$ python -q
>>> import numpy as np
>>> np.set_printoptions(suppress=True, linewidth=140)
>>> W0 = np.array([[0.0, -0.7, 0.7, 0.8, -1.3, 1.4, 0.2, 0.7, -0.6],
...     [-0.5, 1.6, 1.3, -1.1, 0.1, 1.2, 0.7, -0.5, -0.6],
...     [-2.8, 0.5, 0.6, -1.0, -0.2, -0.4, -1.4, 2.7, -0.4],
...     [-0.3, -1.8, 1.2, -0.9, -1.0, -0.2, 0.8, 1.1, 1.6],
...     [0.3, -0.3, 0.2, 1.7, -2.2, -0.2, 0.2, -2.1, 0.8],
...     [-0.5, -0.6, -1.5, -0.3, -1.6, 0.7, -0.3, -0.9, -2.3],
...     [2.0, -1.4, 1.1, -0.5, 0.5, -1.0, 0.6, -2.7, 1.1],
...     [0.6, 0.8, -1.7, 2.1, -1.3, 0.3, 0.6, 0.5, -1.7]])
>>> print(W0)
[[ 0.  -0.7  0.7  0.8 -1.3  1.4  0.2  0.7 -0.6]
 [-0.5  1.6  1.3 -1.1  0.1  1.2  0.7 -0.5 -0.6]
 [-2.8  0.5  0.6 -1.  -0.2 -0.4 -1.4  2.7 -0.4]
 [-0.3 -1.8  1.2 -0.9 -1.  -0.2  0.8  1.1  1.6]
 [ 0.3 -0.3  0.2  1.7 -2.2 -0.2  0.2 -2.1  0.8]
 [-0.5 -0.6 -1.5 -0.3 -1.6  0.7 -0.3 -0.9 -2.3]
 [ 2.  -1.4  1.1 -0.5  0.5 -1.   0.6 -2.7  1.1]
 [ 0.6  0.8 -1.7  2.1 -1.3  0.3  0.6  0.5 -1.7]]
>>> other = W0 / np.sqrt((W0 ** 2).mean(axis=1, keepdims=True))
>>> print(np.round(np.linalg.norm(other, axis=1), 3))
[3. 3. 3. 3. 3. 3. 3. 3.]
>>> print(np.linalg.matrix_rank(W0 - W0.mean(axis=1, keepdims=True)))
8
>>> print(other[3].round(3))
[-0.271 -1.626  1.084 -0.813 -0.903 -0.181  0.723  0.994  1.445]
>>> U, sv, vt = np.linalg.svd(W0, full_matrices=False)
>>> print(np.abs(U[:, 0]).round(6).argmax())
2
>>> print(np.round(np.sqrt((sv ** 2).sum()), 3), round(np.linalg.norm(W0), 3))
10.044 10.044
>>> print(np.round(vt @ vt.T, 3) + 0)
[[1. 0. 0. 0. 0. 0. 0. 0.]
 [0. 1. 0. 0. 0. 0. 0. 0.]
 [0. 0. 1. 0. 0. 0. 0. 0.]
 [0. 0. 0. 1. 0. 0. 0. 0.]
 [0. 0. 0. 0. 1. 0. 0. 0.]
 [0. 0. 0. 0. 0. 1. 0. 0.]
 [0. 0. 0. 0. 0. 0. 1. 0.]
 [0. 0. 0. 0. 0. 0. 0. 1.]]
>>> print((sv > 1e-8).sum())
8
>>> print(np.round(sv / sv[0], 3))
[1.    0.881 0.606 0.488 0.425 0.364 0.189 0.134]
>>> print(U.shape, sv.shape, vt.shape)
(8, 8) (8,) (8, 9)
>>> K = np.load("dump.npy")
>>> print(K)
[[0 0 1 3 2 0 5 4 1 1 4 3]
 [3 0 0 1 3 2 0 5 4 1 1 4]
 [4 3 0 0 1 3 2 0 5 4 1 1]
 [1 4 3 0 0 1 3 2 0 5 4 1]
 [1 1 4 3 0 0 1 3 2 0 5 4]
 [4 1 1 4 3 0 0 1 3 2 0 5]
 [5 4 1 1 4 3 0 0 1 3 2 0]
 [0 5 4 1 1 4 3 0 0 1 3 2]
 [2 0 5 4 1 1 4 3 0 0 1 3]
 [3 2 0 5 4 1 1 4 3 0 0 1]
 [1 3 2 0 5 4 1 1 4 3 0 0]
 [0 1 3 2 0 5 4 1 1 4 3 0]]
>>> x = np.array([1, 0, 1, 1, 2, 0, 1, 2, 1, 2, 2, 0])
>>> print(K * x)
[[ 0  0  1  3  4  0  5  8  1  2  8  0]
 [ 3  0  0  1  6  0  0 10  4  2  2  0]
 [ 4  0  0  0  2  0  2  0  5  8  2  0]
 [ 1  0  3  0  0  0  3  4  0 10  8  0]
 [ 1  0  4  3  0  0  1  6  2  0 10  0]
 [ 4  0  1  4  6  0  0  2  3  4  0  0]
 [ 5  0  1  1  8  0  0  0  1  6  4  0]
 [ 0  0  4  1  2  0  3  0  0  2  6  0]
 [ 2  0  5  4  2  0  4  6  0  0  2  0]
 [ 3  0  0  5  8  0  1  8  3  0  0  0]
 [ 1  0  2  0 10  0  1  2  4  6  0  0]
 [ 0  0  3  2  0  0  4  2  1  8  6  0]]
>>> print(K @ np.eye(12)[1])
[0. 0. 3. 4. 1. 1. 4. 5. 0. 2. 3. 1.]
>>> X = np.load("x.npy")
>>> print(X)
[[ 1 -2  0  2  1  0 -1  2  1  1  2]
 [ 0  1  0  2 -1 -2  2  2 -2  2 -1]
 [-2 -2  1  0  2  2  1  0  0  0  2]
 [-2  0 -1 -1  0 -1  0  2 -1  0  1]
 [ 0 -2 -2  0 -2 -1  2  1 -1 -2 -1]
 [-2 -1 -1  0 -1  2 -1 -2  0  2  2]
 [-1 -2  0 -1  2  2 -2 -2  1 -2  1]
 [ 0 -2  0  0 -1  1  1 -2  0 -1 -1]
 [ 2 -1  1  0  1 -1 -2  2  0 -1  1]
 [-2  2  0 -2 -1  1 -2  0 -2  2 -1]
 [ 2  0  0 -1 -1 -1 -1 -1  2  2  0]]
>>> x = np.array([2, 1, -2, -2, 1, 0, -3, 0, -3, -2, 0])
>>> y = X @ x
>>> coef, lr = np.zeros(11), 1 / np.linalg.norm(X, 2) ** 2
>>> for i in range(30):
...     coef -= lr * X.T @ (X @ coef - y)
...     if i % 5 == 0: print(i, round(np.linalg.norm(X @ coef - y), 3))
... 
0 14.922
5 4.201
10 2.474
15 1.902
20 1.582
25 1.379
>>> print(coef.round(3))
[ 0.449  0.765 -0.574 -1.54  -0.16  -0.308 -3.443  0.687 -1.346 -2.335 -0.714]
>>> print(np.round(np.linalg.cond(X), 3))
30.071
>>> U, sv, vt = np.linalg.svd(X, full_matrices=False)
>>> print(np.round(sv / sv[0], 3))
[1.    0.824 0.73  0.678 0.553 0.454 0.28  0.218 0.117 0.113 0.033]
>>> print(np.round(U.T @ U, 3) + 0)
[[1. 0. 0. 0. 0. 0. 0. 0. 0. 0. 0.]
 [0. 1. 0. 0. 0. 0. 0. 0. 0. 0. 0.]
 [0. 0. 1. 0. 0. 0. 0. 0. 0. 0. 0.]
 [0. 0. 0. 1. 0. 0. 0. 0. 0. 0. 0.]
 [0. 0. 0. 0. 1. 0. 0. 0. 0. 0. 0.]
 [0. 0. 0. 0. 0. 1. 0. 0. 0. 0. 0.]
 [0. 0. 0. 0. 0. 0. 1. 0. 0. 0. 0.]
 [0. 0. 0. 0. 0. 0. 0. 1. 0. 0. 0.]
 [0. 0. 0. 0. 0. 0. 0. 0. 1. 0. 0.]
 [0. 0. 0. 0. 0. 0. 0. 0. 0. 1. 0.]
 [0. 0. 0. 0. 0. 0. 0. 0. 0. 0. 1.]]
>>> print(np.round(np.abs(vt[0]), 3))
[0.199 0.357 0.069 0.156 0.313 0.492 0.304 0.408 0.256 0.166 0.334]
>>> print((sv > 1e-8).sum())
11
>>> f = np.array([1, -3, -2, 1, -1, -2, 0, -2, -3, 0, -3])
>>> other = X + np.outer(f, np.eye(11)[9])
>>> print(other)
[[ 1. -2.  0.  2.  1.  0. -1.  2.  1.  2.  2.]
 [ 0.  1.  0.  2. -1. -2.  2.  2. -2. -1. -1.]
 [-2. -2.  1.  0.  2.  2.  1.  0.  0. -2.  2.]
 [-2.  0. -1. -1.  0. -1.  0.  2. -1.  1.  1.]
 [ 0. -2. -2.  0. -2. -1.  2.  1. -1. -3. -1.]
 [-2. -1. -1.  0. -1.  2. -1. -2.  0.  0.  2.]
 [-1. -2.  0. -1.  2.  2. -2. -2.  1. -2.  1.]
 [ 0. -2.  0.  0. -1.  1.  1. -2.  0. -3. -1.]
 [ 2. -1.  1.  0.  1. -1. -2.  2.  0. -4.  1.]
 [-2.  2.  0. -2. -1.  1. -2.  0. -2.  2. -1.]
 [ 2.  0.  0. -1. -1. -1. -1. -1.  2. -1.  0.]]
>>> print(round(float(np.linalg.det(other) / np.linalg.det(X)), 3), np.round(1 + np.linalg.solve(X, f)[9], 3))
-0.819 -0.819
